$ python -q
>>> import numpy as np
>>> import numpy.linalg as la
>>> np.set_printoptions(precision=1, suppress=True, linewidth=100, floatmode="fixed")
>>> data = np.array([[5, 0, 0], [0, 0, 0], [0, 0, 9]])
>>> # triangular, det is the product of the diagonal
>>> data @ data.T
array([[25,  0,  0],
       [ 0,  0,  0],
       [ 0,  0, 81]])
>>> vals, vecs = la.eigh(data)
>>> vec = np.array([-1, -1, 0])
>>> vecs * np.abs(vals) @ vecs.T
array([[5.0, 0.0, 0.0],
       [0.0, 0.0, 0.0],
       [0.0, 0.0, 9.0]])
>>> la.eigvalsh(data[1:, 1:])
array([0.0, 9.0])
>>> vecs * np.maximum(vals, 0) @ vecs.T
array([[5.0, 0.0, 0.0],
       [0.0, 0.0, 0.0],
       [0.0, 0.0, 9.0]])
>>> Y = np.array([[5, 0], [8, 4], [2, 7]])
>>> np.einsum("ij,ij->i", data, data)
array([25,  0, 81])
>>> Y.T @ data.T
array([[25,  0, 18],
       [ 0,  0, 63]])
>>> np.einsum("ik,kj->ij", data, Y)
array([[25,  0],
       [ 0,  0],
       [18, 63]])
>>> round(float(np.trace(la.pinv(data) @ data)), 1)
2.0
>>> np.unique(data.round(6), axis=0).shape
(3, 3)
>>> feats = np.load("arr.npy")
>>> feats
array([[ 1, -1,  1, -1],
       [ 1,  0,  0,  0],
       [ 1,  1,  1,  1],
       [ 1,  2,  4,  8]])
>>> O = feats.astype(float).copy()
>>> for j in range(4):
...     O[:, j] -= O[:, :j] @ (O[:, :j].T @ O[:, j])
...     O[:, j] /= la.norm(O[:, j])
... 
>>> O
array([[ 0.5, -0.7,  0.5, -0.2],
       [ 0.5, -0.2, -0.5,  0.7],
       [ 0.5,  0.2, -0.5, -0.7],
       [ 0.5,  0.7,  0.5,  0.2]])
>>> mat = np.load("run3.npy")
>>> mat.round(1) + 0
array([[0.0, 0.0, 0.2],
       [0.0, 0.0, 0.2],
       [0.2, 0.2, 0.9]])
>>> # column 1 repeats column 0
>>> theta = np.radians(180)
>>> r_ = np.eye(3)
>>> r_[2, 2] = r_[1, 1] = np.cos(theta)
>>> r_[2, 1], r_[1, 2] = -np.sin(theta), np.sin(theta)
>>> r_.round(1) + 0
array([[ 1.0,  0.0,  0.0],
       [ 0.0, -1.0,  0.0],
       [ 0.0,  0.0, -1.0]])
>>> Y = mat @ r_.T
>>> np.round(la.svd(mat, compute_uv=False), 1) + 0, np.round(la.svd(Y, compute_uv=False), 1) + 0
(array([1.0, 0.0, 0.0]), array([1.0, 0.0, 0.0]))
>>> np.allclose(mat @ mat.T, Y @ Y.T)
True
>>> np.abs(Y - mat).max(axis=0)
array([0.0, 0.4, 1.9])
>>> Y.round(1) + 0
array([[ 0.0,  0.0, -0.2],
       [ 0.0,  0.0, -0.2],
       [ 0.2, -0.2, -0.9]])
>>> np.allclose(la.norm(mat, axis=1), la.norm(Y, axis=1))
True
